$ python3 -q
>>> import numpy as np
>>> np.set_printoptions(precision=1, suppress=True, linewidth=140)
>>> feats = np.load("arr.npy")
>>> feats
array([[ 35,  -7,  -5,  12,   9,   0,  -7],
       [ -7,  37,  -5, -22, -12,   5,  -3],
       [ -5,  -5,  28,  15,  15, -10,  -4],
       [ 12, -22,  15,  36,  16, -18,   2],
       [  9, -12,  15,  16,  19, -12, -13],
       [  0,   5, -10, -18, -12,  28,  -2],
       [ -7,  -3,  -4,   2, -13,  -2,  31]])
>>> A2 = np.linalg.inv(feats)
>>> np.round(feats @ A2, 1) + 0
array([[1., 0., 0., 0., 0., 0., 0.],
       [0., 1., 0., 0., 0., 0., 0.],
       [0., 0., 1., 0., 0., 0., 0.],
       [0., 0., 0., 1., 0., 0., 0.],
       [0., 0., 0., 0., 1., 0., 0.],
       [0., 0., 0., 0., 0., 1., 0.],
       [0., 0., 0., 0., 0., 0., 1.]])
>>> np.round(np.linalg.slogdet(feats)[0], 1)
np.float64(1.0)
>>> round(float(np.linalg.det(feats) * np.linalg.det(A2)), 1)
1.0
>>> rng = np.random.default_rng(70439)
>>> z = rng.permutation(7)
>>> z
array([0, 1, 3, 6, 2, 5, 4])
>>> A2 = feats[z][:, z]
>>> np.sort(np.abs(np.linalg.eigvals(A2)))
array([ 0.4,  6.3, 14.6, 24.1, 38.8, 42.5, 87.4])
>>> np.trace(A2)
np.int64(214)
>>> (feats + feats.T) / 2
array([[ 35.,  -7.,  -5.,  12.,   9.,   0.,  -7.],
       [ -7.,  37.,  -5., -22., -12.,   5.,  -3.],
       [ -5.,  -5.,  28.,  15.,  15., -10.,  -4.],
       [ 12., -22.,  15.,  36.,  16., -18.,   2.],
       [  9., -12.,  15.,  16.,  19., -12., -13.],
       [  0.,   5., -10., -18., -12.,  28.,  -2.],
       [ -7.,  -3.,  -4.,   2., -13.,  -2.,  31.]])
>>> round(float(np.abs(np.linalg.eigvals(feats)).max()), 1)
87.4
>>> np.linalg.matrix_power(feats, 2)
array([[ 1573,  -830,    63,  1061,   778,  -295,  -514],
       [ -830,  2105,  -838, -2053, -1183,   921,   -33],
       [   63,  -838,  1400,  1422,  1132, -1027,  -331],
       [ 1061, -2053,  1422,  2733,  1667, -1608,  -116],
       [  778, -1183,  1132,  1667,  1380, -1036,  -681],
       [ -295,   921, -1027, -1608, -1036,  1381,    27],
       [ -514,   -33,  -331,  -116,  -681,    27,  1212]])
>>> left, s, Vh = np.linalg.svd(feats)
>>> np.argmax(s[:-1] / (s[1:] + 1e-6)) + 1
np.int64(6)
>>> s
array([87.4, 42.5, 38.8, 24.1, 14.6,  6.3,  0.4])
>>> A2 = left[:, :6] @ np.diag(s[:6]) @ Vh[:6]
>>> round(float(np.abs(feats - A2).max()), 1)
0.2
>>> np.linalg.matrix_rank(feats, rtol=0.05)
np.int64(6)
>>> A2.round(1) + 0
array([[ 35. ,  -7. ,  -5. ,  12. ,   9.1,   0. ,  -7. ],
       [ -7. ,  37. ,  -5. , -22. , -12.1,   5. ,  -3. ],
       [ -5. ,  -5. ,  28. ,  15. ,  15.1, -10. ,  -4. ],
       [ 12. , -22. ,  15. ,  36. ,  16. , -18. ,   2. ],
       [  9.1, -12.1,  15.1,  16. ,  18.8, -12.1, -13.1],
       [  0. ,   5. , -10. , -18. , -12.1,  28. ,  -2. ],
       [ -7. ,  -3. ,  -4. ,   2. , -13.1,  -2. ,  31. ]])
>>> round(float(np.linalg.norm(feats - A2) / np.linalg.norm(feats)), 1)
0.0
>>> A2 = np.array([[3, 1, -2, -2],
...     [-3, -2, 2, -3],
...     [2, 0, 3, -1],
...     [2, 1, -3, -1],
...     [-3, -3, -2, 3],
...     [2, -2, 3, 2]])
>>> cent = np.array([[3, 0, 1, 3, 1, -2, -1, 0, -3],
...     [-2, 1, -3, -2, 2, -2, 2, 1, 3],
...     [-1, -1, 1, 1, 3, -2, 0, 1, 2],
...     [-2, -1, 0, 3, -1, 1, -3, 2, 3]])
>>> J = A2 @ cent
>>> J
array([[ 13,   5,  -2,  -1,   1,  -6,   5,  -5, -16],
       [ -1,  -1,   5, -12,   2,   3,   8,  -6,  -2],
       [  5,  -2,   5,   6,  12, -11,   1,   1,  -3],
       [  9,   5,  -4,  -2,  -4,  -1,   3,  -4, -12],
       [ -7,  -4,   4,   4, -18,  19, -12,   1,   5],
       [  3,  -7,  11,  19,   5,  -4, -12,   5,   0]])
>>> # looks like rank 4
>>> x = np.array([-1, 0, -3, 3, 2, 3, 3, -1, -2])
>>> J @ np.eye(9)[7]
array([-5., -6.,  1., -4.,  1.,  5.])
>>> J @ (2 * x)
array([ 52,  -6,  -6,  46, -38, -44])
>>> np.sign((J @ x).round(6))
array([ 1, -1, -1,  1, -1, -1])
>>> A = np.loadtxt("run2.csv", delimiter=",")
>>> A
array([[0., 0., 0., 0., 0., 0., 0., 0., 1., 0.],
       [0., 0., 0., 0., 0., 0., 1., 0., 0., 0.],
       [0., 0., 0., 0., 0., 0., 0., 1., 0., 0.],
       [0., 0., 0., 0., 0., 0., 0., 0., 0., 0.],
       [0., 0., 0., 0., 0., 0., 1., 0., 0., 0.],
       [0., 0., 0., 0., 0., 0., 0., 0., 1., 0.],
       [0., 1., 0., 0., 1., 0., 0., 0., 0., 0.],
       [0., 0., 1., 0., 0., 0., 0., 0., 0., 0.],
       [1., 0., 0., 0., 0., 1., 0., 0., 0., 0.],
       [0., 0., 0., 0., 0., 0., 0., 0., 0., 0.]])
>>> # equal to its transpose
>>> np.abs(A).max()
np.float64(1.0)
>>> np.unravel_index(np.abs(A).argmax(), A.shape)
(np.int64(0), np.int64(8))
>>> A - A[0]
array([[ 0.,  0.,  0.,  0.,  0.,  0.,  0.,  0.,  0.,  0.],
       [ 0.,  0.,  0.,  0.,  0.,  0.,  1.,  0., -1.,  0.],
       [ 0.,  0.,  0.,  0.,  0.,  0.,  0.,  1., -1.,  0.],
       [ 0.,  0.,  0.,  0.,  0.,  0.,  0.,  0., -1.,  0.],
       [ 0.,  0.,  0.,  0.,  0.,  0.,  1.,  0., -1.,  0.],
       [ 0.,  0.,  0.,  0.,  0.,  0.,  0.,  0.,  0.,  0.],
       [ 0.,  1.,  0.,  0.,  1.,  0.,  0.,  0., -1.,  0.],
       [ 0.,  0.,  1.,  0.,  0.,  0.,  0.,  0., -1.,  0.],
       [ 1.,  0.,  0.,  0.,  0.,  1.,  0.,  0., -1.,  0.],
       [ 0.,  0.,  0.,  0.,  0.,  0.,  0.,  0., -1.,  0.]])
>>> round(np.linalg.norm(A), 1)
np.float64(3.2)
>>> A.mean(axis=0)
array([0.1, 0.1, 0.1, 0. , 0.1, 0.1, 0.2, 0.1, 0.2, 0. ])
>>> A @ np.linalg.pinv(A) @ A
array([[0., 0., 0., 0., 0., 0., 0., 0., 1., 0.],
       [0., 0., 0., 0., 0., 0., 1., 0., 0., 0.],
       [0., 0., 0., 0., 0., 0., 0., 1., 0., 0.],
       [0., 0., 0., 0., 0., 0., 0., 0., 0., 0.],
       [0., 0., 0., 0., 0., 0., 1., 0., 0., 0.],
       [0., 0., 0., 0., 0., 0., 0., 0., 1., 0.],
       [0., 1., 0., 0., 1., 0., 0., 0., 0., 0.],
       [0., 0., 1., 0., 0., 0., 0., 0., 0., 0.],
       [1., 0., 0., 0., 0., 1., 0., 0., 0., 0.],
       [0., 0., 0., 0., 0., 0., 0., 0., 0., 0.]])
>>> round(np.trace(np.linalg.pinv(A) @ A), 1)
np.float64(6.0)
>>> t = np.radians(60)
>>> r_ = np.eye(9)
>>> r_[5, 5] = r_[1, 1] = np.cos(t)
>>> r_[5, 1], r_[1, 5] = -np.sin(t), np.sin(t)
>>> r_
array([[ 1. ,  0. ,  0. ,  0. ,  0. ,  0. ,  0. ,  0. ,  0. ],
       [ 0. ,  0.5,  0. ,  0. ,  0. ,  0.9,  0. ,  0. ,  0. ],
       [ 0. ,  0. ,  1. ,  0. ,  0. ,  0. ,  0. ,  0. ,  0. ],
       [ 0. ,  0. ,  0. ,  1. ,  0. ,  0. ,  0. ,  0. ,  0. ],
       [ 0. ,  0. ,  0. ,  0. ,  1. ,  0. ,  0. ,  0. ,  0. ],
       [ 0. , -0.9,  0. ,  0. ,  0. ,  0.5,  0. ,  0. ,  0. ],
       [ 0. ,  0. ,  0. ,  0. ,  0. ,  0. ,  1. ,  0. ,  0. ],
       [ 0. ,  0. ,  0. ,  0. ,  0. ,  0. ,  0. ,  1. ,  0. ],
       [ 0. ,  0. ,  0. ,  0. ,  0. ,  0. ,  0. ,  0. ,  1. ]])
>>> A2 = J @ r_.T
>>> np.allclose(np.linalg.norm(J, axis=1), np.linalg.norm(A2, axis=1))
True
>>> np.round(np.linalg.svd(J, compute_uv=False), 1) + 0, np.round(np.linalg.svd(A2, compute_uv=False), 1) + 0
(array([38.8, 32.6, 22.1, 12.4,  0. ,  0. ]), array([38.8, 32.6, 22.1, 12.4,  0. ,  0. ]))
>>> np.abs(A2 - J).max(axis=0)
array([ 0. , 18.5,  0. ,  0. ,  0. ,  8.1,  0. ,  0. ,  0. ])
>>> np.round(np.linalg.det(r_), 1), np.trace(r_)
(np.float64(1.0), np.float64(8.0))
>>> m1 = np.load("data.npy")
>>> m1
array([[2, 0, 2, 9, 0, 0, 0, 2, 3],
       [0, 1, 0, 0, 5, 0, 0, 0, 0],
       [4, 0, 3, 4, 0, 0, 8, 8, 2],
       [4, 0, 9, 6, 0, 0, 6, 9, 1],
       [0, 5, 0, 0, 6, 9, 0, 0, 0],
       [0, 0, 0, 0, 2, 4, 0, 0, 0],
       [5, 0, 5, 0, 0, 0, 9, 1, 1],
       [8, 0, 5, 3, 0, 0, 5, 3, 9],
       [6, 0, 8, 5, 0, 0, 4, 9, 0]])
>>> # splits into 2 blocks
>>> A2 = np.linalg.inv(m1)
>>> round(np.linalg.cond(m1), 1)
np.float64(16.7)
>>> A2.round(1) + 0
array([[ 0. ,  0. ,  0. , -0.3,  0. ,  0. ,  0.1,  0. ,  0.3],
       [ 0. , -0.1,  0. ,  0. ,  0.2, -0.5,  0. ,  0. ,  0. ],
       [ 0. ,  0. , -0.2,  0.2,  0. ,  0. ,  0. ,  0. , -0.1],
       [ 0.1,  0. ,  0. ,  0. ,  0. ,  0. ,  0. , -0.1,  0. ],
       [ 0. ,  0.2,  0. ,  0. ,  0. ,  0.1,  0. ,  0. ,  0. ],
       [ 0. , -0.1,  0. ,  0. ,  0. ,  0.2,  0. ,  0. ,  0. ],
       [ 0. ,  0. ,  0.1,  0. ,  0. ,  0. ,  0.1,  0. , -0.1],
       [-0.1,  0. ,  0.1,  0. ,  0. ,  0. , -0.1,  0. ,  0. ],
       [ 0. ,  0. ,  0. ,  0.1,  0. ,  0. , -0.1,  0.1, -0.2]])
>>> round(float(np.linalg.slogdet(m1)[0]), 1)
-1.0
